% python3 -q
>>> import numpy as np
>>> import numpy.linalg as la
>>> np.set_printoptions(suppress=True, linewidth=140)
>>> def tidy(a):
...     return np.round(a, 2) + 0
... 
>>> arr = np.load("sample17.npy")
>>> arr
array([[3, 1, 2, 1, 5, 5, 3],
       [3, 3, 1, 2, 1, 5, 5],
       [5, 3, 3, 1, 2, 1, 5],
       [5, 5, 3, 3, 1, 2, 1],
       [1, 5, 5, 3, 3, 1, 2],
       [2, 1, 5, 5, 3, 3, 1],
       [1, 2, 1, 5, 5, 3, 3]])
>>> other = arr / la.norm(arr, axis=1, keepdims=True)
>>> cov = other @ other.T
>>> tidy(la.norm(other, axis=1))
array([1., 1., 1., 1., 1., 1., 1.])
>>> (cov - 2 * np.eye(7)).round(6).argmax(axis=1)
array([1, 0, 1, 2, 3, 4, 0])
>>> tidy(np.degrees(np.arccos(np.clip(cov[2, 6], -1, 1))))
np.float64(50.57)
>>> tidy(cov[2])
array([0.74, 0.82, 1.  , 0.82, 0.74, 0.64, 0.64])
>>> f, r1 = arr[6], arr[5]
>>> f @ f
np.int64(74)
>>> p = (f @ r1) / (f @ f) * f
>>> tidy((r1 - p) @ f)
np.float64(0.0)
>>> tidy(la.norm(f + r1) ** 2 + la.norm(f - r1) ** 2)
np.float64(296.0)
>>> la.matrix_rank(np.outer(f, r1))
np.int64(1)
>>> tidy(np.fft.fft(arr[0]))
array([20.  +0.j  , -1.47+6.22j, -0.46-2.48j,  2.43+2.42j,  2.43-2.42j, -0.46+2.48j, -1.47-6.22j])
>>> np.allclose(arr @ arr.T, arr.T @ arr)
True
>>> (arr @ arr)[0]
array([45, 53, 69, 65, 66, 53, 49])
>>> tidy(np.sort(np.abs(np.fft.fft(arr[0])))), tidy(np.sort(la.svd(arr, compute_uv=False)))
(array([ 2.52,  2.52,  3.43,  3.43,  6.4 ,  6.4 , 20.  ]), array([ 2.52,  2.52,  3.43,  3.43,  6.4 ,  6.4 , 20.  ]))
>>> arr @ (-1.0) ** np.arange(7)
array([ 6.,  0., 10.,  0.,  2.,  2.,  0.])
>>> def softmax(z):
...     e = np.exp(z - z.max(axis=-1, keepdims=True))
...     return e / e.sum(axis=-1, keepdims=True)
... 
>>> tidy(softmax(arr).sum(axis=1))
array([1., 1., 1., 1., 1., 1., 1.])
>>> tidy(softmax(arr[6] + 3))
array([0.01, 0.02, 0.01, 0.42, 0.42, 0.06, 0.06])
>>> tidy(softmax(arr[6]))
array([0.01, 0.02, 0.01, 0.42, 0.42, 0.06, 0.06])
>>> scores = arr @ arr.T / np.sqrt(7)
>>> tidy(softmax(scores + np.triu(np.full(scores.shape, -np.inf), 1)))
array([[1.  , 0.  , 0.  , 0.  , 0.  , 0.  , 0.  ],
       [0.01, 0.99, 0.  , 0.  , 0.  , 0.  , 0.  ],
       [0.  , 0.01, 0.99, 0.  , 0.  , 0.  , 0.  ],
       [0.  , 0.  , 0.01, 0.99, 0.  , 0.  , 0.  ],
       [0.  , 0.  , 0.  , 0.01, 0.99, 0.  , 0.  ],
       [0.  , 0.  , 0.  , 0.  , 0.01, 0.99, 0.  ],
       [0.01, 0.  , 0.  , 0.  , 0.  , 0.01, 0.98]])
>>> tidy(softmax(scores)[6] @ arr)
array([1.02, 1.99, 1.04, 4.97, 4.98, 3.01, 2.99])
>>> f = np.array([0, 1, 1, 0, 2]) + 0.5
>>> E = np.eye(5) - 2 * np.outer(f, f) / (f @ f)
>>> tidy(E)
array([[ 0.96, -0.13, -0.13, -0.04, -0.22],
       [-0.13,  0.6 , -0.4 , -0.13, -0.67],
       [-0.13, -0.4 ,  0.6 , -0.13, -0.67],
       [-0.04, -0.13, -0.13,  0.96, -0.22],
       [-0.22, -0.67, -0.67, -0.22, -0.11]])
>>> # equal to its transpose
>>> evals, vecs = la.eigh(E)
>>> x = np.array([5, 2, -1, -1, -6])
>>> tidy(vecs * np.abs(evals) @ vecs.T)
array([[1., 0., 0., 0., 0.],
       [0., 1., 0., 0., 0.],
       [0., 0., 1., 0., 0.],
       [0., 0., 0., 1., 0.],
       [0., 0., 0., 0., 1.]])
>>> f = np.array([-3, -1, -3, -1, -2])
>>> other = E + np.outer(f, np.eye(5)[2])
>>> la.matrix_rank(la.inv(other) - la.inv(E), tol=1e-8)
np.int64(1)
>>> tidy(other)
array([[ 0.96, -0.13, -3.13, -0.04, -0.22],
       [-0.13,  0.6 , -1.4 , -0.13, -0.67],
       [-0.13, -0.4 , -2.4 , -0.13, -0.67],
       [-0.04, -0.13, -1.13,  0.96, -0.22],
       [-0.22, -0.67, -2.67, -0.22, -0.11]])
>>> tidy(la.det(other) / la.det(E)), tidy(1 + la.solve(E, f)[2])
(np.float64(1.47), np.float64(1.47))
>>> tidy(la.norm(arr))
np.float64(22.76)
>>> np.diff(arr, axis=0)
array([[ 0,  2, -1,  1, -4,  0,  2],
       [ 2,  0,  2, -1,  1, -4,  0],
       [ 0,  2,  0,  2, -1,  1, -4],
       [-4,  0,  2,  0,  2, -1,  1],
       [ 1, -4,  0,  2,  0,  2, -1],
       [-1,  1, -4,  0,  2,  0,  2]])
>>> arr.shape
(7, 7)
>>> np.count_nonzero(arr)
np.int64(49)
>>> arr.sum(axis=0)
array([20, 20, 20, 20, 20, 20, 20])
>>> J = np.load("case11.npy")
>>> J
array([[ 1.  ,  0.04],
       [-5.  , -0.2 ],
       [ 1.25,  0.05],
       [-6.5 , -0.26]])
>>> # column 0 dominates
>>> Uu, sigma, Vt = la.svd(J)
>>> vecs = Vt[:(sigma > 1e-8).sum()]
>>> rng = np.random.default_rng(9967)
>>> x = J[1] + -2 * J[2] + rng.integers(2) * np.eye(2)[1]
>>> x
array([-7.5,  0.7])
>>> tidy(np.diag(vecs.T @ vecs))
array([1., 0.])
>>> np.allclose(vecs.T @ vecs @ x, x)
False
>>> tidy(vecs.T @ vecs)
array([[1.  , 0.04],
       [0.04, 0.  ]])
>>> la.matrix_rank(np.vstack([J, x]))
np.int64(2)
>>> theta = np.radians(36)
>>> Rm = np.eye(7)
>>> Rm[2, 2] = Rm[0, 0] = np.cos(theta)
>>> Rm[2, 0], Rm[0, 2] = -np.sin(theta), np.sin(theta)
>>> tidy(Rm)
array([[ 0.81,  0.  ,  0.59,  0.  ,  0.  ,  0.  ,  0.  ],
       [ 0.  ,  1.  ,  0.  ,  0.  ,  0.  ,  0.  ,  0.  ],
       [-0.59,  0.  ,  0.81,  0.  ,  0.  ,  0.  ,  0.  ],
       [ 0.  ,  0.  ,  0.  ,  1.  ,  0.  ,  0.  ,  0.  ],
       [ 0.  ,  0.  ,  0.  ,  0.  ,  1.  ,  0.  ,  0.  ],
       [ 0.  ,  0.  ,  0.  ,  0.  ,  0.  ,  1.  ,  0.  ],
       [ 0.  ,  0.  ,  0.  ,  0.  ,  0.  ,  0.  ,  1.  ]])
>>> other = arr @ Rm.T
>>> tidy(la.det(Rm)), tidy(np.trace(Rm))
(np.float64(1.0), np.float64(6.62))
>>> np.allclose(arr @ arr.T, other @ other.T)
True
>>> np.allclose(la.norm(arr, axis=1), la.norm(other, axis=1))
True
>>> tidy(la.svd(arr, compute_uv=False)), tidy(la.svd(other, compute_uv=False))
(array([20.  ,  6.4 ,  6.4 ,  3.43,  3.43,  2.52,  2.52]), array([20.  ,  6.4 ,  6.4 ,  3.43,  3.43,  2.52,  2.52]))
>>> x = np.array([3, 1])
>>> h1 = np.maximum(J @ x, 0)
>>> tidy(J.T @ h1)
array([7.79, 0.31])
>>> h1
array([3.04, 0.  , 3.8 , 0.  ])
>>> np.flatnonzero(h1 > 1e-9)
array([0, 2])
>>> np.maximum(J @ (3 * x), 0)
array([ 9.12,  0.  , 11.4 ,  0.  ])
>>> tidy(np.tanh(J @ x))
array([ 1., -1.,  1., -1.])
>>> m1 = np.load("dump.npy")
>>> m1
array([[21,  0,  2,  2,  2],
       [ 1,  0,  2,  2,  1],
       [ 1,  0, 32,  2,  1],
       [ 1,  0,  1,  0,  2],
       [ 0,  0,  1,  1,  1]])
>>> x = np.array([-1, -5, 0, -5, 3])
>>> m1 @ np.eye(5)[4]
array([2., 1., 1., 2., 1.])
>>> m1 @ (2 * x)
array([-50, -16, -16,  10,  -4])
>>> other = np.array([[1, 2, 1], [2, 0, 2], [1, 0, 1], [2, 2, 1], [0, 1, 0]])
>>> np.einsum("ik,kj->ij", m1, other)
array([[27, 48, 25],
       [ 7,  7,  5],
       [37,  7, 35],
       [ 2,  4,  2],
       [ 3,  3,  2]])
>>> la.matrix_rank(np.vstack([m1, other.T]))
np.int64(5)
>>> np.vstack([m1, other.T]).shape
(8, 5)
>>> np.einsum("ik,kj->ji", m1, other)
array([[27,  7, 37,  2,  3],
       [48,  7,  7,  4,  3],
       [25,  5, 35,  2,  2]])
>>> f, r1 = J[3], J[2]
>>> tidy(f @ r1)
np.float64(-8.14)
>>> p = (f @ r1) / (f @ f) * f
>>> p
array([1.25, 0.05])
>>> tidy(la.norm(f + r1) ** 2 + la.norm(f - r1) ** 2)
np.float64(87.77)
>>> Uu, sigma, Vt = la.svd(m1, full_matrices=False)
>>> np.allclose(Uu * sigma @ Vt, m1)
True
>>> tidy(np.abs(Vt[0]))
array([0.13, 0.  , 0.99, 0.08, 0.05])
>>> tidy(Uu.T @ m1 @ Vt.T)
array([[32.43,  0.  ,  0.  ,  0.  ,  0.  ],
       [ 0.  , 21.  ,  0.  ,  0.  ,  0.  ],
       [ 0.  ,  0.  ,  2.58,  0.  ,  0.  ],
       [ 0.  ,  0.  ,  0.  ,  1.56,  0.  ],
       [ 0.  ,  0.  ,  0.  ,  0.  ,  0.  ]])
>>> (sigma > 1e-8).sum()
np.int64(4)
>>> tidy(np.sqrt((sigma ** 2).sum())), tidy(la.norm(m1))
(np.float64(38.76), np.float64(38.76))
>>> Uu.shape, sigma.shape, Vt.shape
((5, 5), (5,), (5, 5))
>>> other = m1[0, 0] * m1[1:] - np.outer(m1[1:, 0], m1[0])
>>> other
array([[  0,   0,  40,  40,  19],
       [  0,   0, 670,  40,  19],
       [  0,   0,  19,  -2,  40],
       [  0,   0,  21,  21,  21]])
>>> la.matrix_rank(other), la.matrix_rank(m1)
(np.int64(3), np.int64(4))
>>> tidy(m1[:, 0] / m1[0, 0])
array([1.  , 0.05, 0.05, 0.05, 0.  ])
>>> F = np.load("x.npy")
>>> F
array([[18, 11,  0,  1,  0],
       [ 5,  9,  6,  4,  0],
       [ 0,  0,  7,  5, 18],
       [ 1,  0,  3,  0,  0],
       [ 0,  0, 12,  8, 24],
       [ 0,  0,  8,  5,  3],
       [ 8,  0,  3,  1,  0],
       [ 9,  9,  0,  0,  0],
       [ 9,  0,  2,  8,  0],
       [ 6,  9,  0,  9,  0],
       [ 5,  0,  1, 12,  6],
       [ 0,  0, 14,  0, 12],
       [13,  3,  0,  0,  0],
       [14, 13,  0, 13,  0],
       [11,  3,  0,  0,  0],
       [ 0,  6,  0,  0,  0],
       [10, 13,  0,  7,  0],
       [ 0,  0,  9, 10, 24],
       [ 6, 11,  0,  3,  0],
       [26, 18,  0,  7,  0],
       [ 0,  0,  0,  0,  9],
       [ 3,  2,  0,  0,  0],
       [ 0,  0, 11,  0,  3],
       [15, 10,  0,  0,  0]])
>>> cov = np.cov(F, rowvar=False)
>>> np.argwhere(np.triu(np.abs(np.corrcoef(F.T)) > 0.8, 1))
array([], shape=(0, 2), dtype=int64)
>>> cov.shape
(5, 5)
>>> np.median(F, axis=0)
array([5.5, 2.5, 0. , 2. , 0. ])
>>> tidy(np.corrcoef(F[:, 1], F[:, 4])[0, 1])
np.float64(-0.49)
>>> tidy(la.eigvalsh(cov)[::-1])
array([111.6 ,  36.48,  13.48,   9.44,   7.56])
>>> tidy(np.polyfit(F[:, 1], F[:, 4], 1))
array([-0.66,  7.33])
>>> K = np.loadtxt("block10.csv", delimiter=",")
>>> K
array([[ 0.,  0.,  1.,  2.],
       [ 0.,  0., -1., -2.],
       [ 1.,  2., -2., -4.],
       [-1., -2.,  2.,  4.]])
>>> # null space of dimension 2
>>> proj = np.triu(np.array([[4, -2, -6, 5], [1, 3, -5, -8], [-8, -4, -9, 0], [1, -9, -6, -3]]), 1) + np.eye(4)
>>> other = proj @ K @ la.inv(proj)
>>> np.trace(other), np.trace(K)
(np.float64(2.0), np.float64(2.0))
>>> proj @ K - K @ proj
array([[-11., -22.,  24.,  48.],
       [  3.,   6.,  -6., -12.],
       [  0.,   2.,  16.,  11.],
       [  0.,  -2., -16., -11.]])
>>> other
array([[ -11.,  -44., -261., -247.],
       [   3.,   12.,   71.,   67.],
       [   1.,    4.,   24.,   23.],
       [  -1.,   -4.,  -24.,  -23.]])
>>> np.argsort(-la.norm(other, axis=0).round(6), kind="stable")[:3]
array([2, 3, 1])
>>> la.matrix_rank(other, rtol=0.1)
np.int64(1)
>>> [round(float(x), 2) for x in la.svd(other, compute_uv=False)[:3]]
[378.3, 0.35, 0.0]
>>> tidy(la.norm(other, 2) / la.norm(other))
np.float64(1.0)
>>> M = np.load("data.npy")
>>> M
array([[-2,  2, -1, -2,  2,  1],
       [-2, -2,  2, -1, -1,  1],
       [ 1, -2,  2,  0,  0,  1],
       [-2,  2,  2,  2,  2,  2],
       [ 0,  1, -1,  2,  2,  2],
       [ 1,  0, -2,  1,  2, -1]])
>>> t3 = np.stack([M, 3 * M, M[::-1]])
>>> (t3 @ M.T).shape
(3, 6, 6)
>>> np.einsum("bij,cij->bc", t3, t3)
array([[ 92, 276, -10],
       [276, 828, -30],
       [-10, -30,  92]])
>>> tidy(la.norm(t3, axis=(1, 2)))
array([ 9.59, 28.77,  9.59])
>>> tidy(softmax(M).sum(axis=1))
array([1., 1., 1., 1., 1., 1.])
>>> tidy(softmax(M[0] + -1))
array([0.01, 0.41, 0.02, 0.01, 0.41, 0.15])
>>> scores = M @ M.T / np.sqrt(6)
>>> tidy(softmax(scores))
array([[0.98, 0.  , 0.  , 0.02, 0.  , 0.  ],
       [0.  , 0.96, 0.04, 0.  , 0.  , 0.  ],
       [0.  , 0.22, 0.76, 0.01, 0.01, 0.  ],
       [0.  , 0.  , 0.  , 0.99, 0.01, 0.  ],
       [0.02, 0.  , 0.  , 0.29, 0.66, 0.03],
       [0.01, 0.  , 0.  , 0.  , 0.11, 0.87]])
>>> tidy(softmax(scores)[0] @ M)
array([-1.99,  1.99, -0.95, -1.91,  2.  ,  1.02])
>>> softmax(scores).round(6).argmax(axis=1)
array([0, 1, 2, 3, 4, 5])
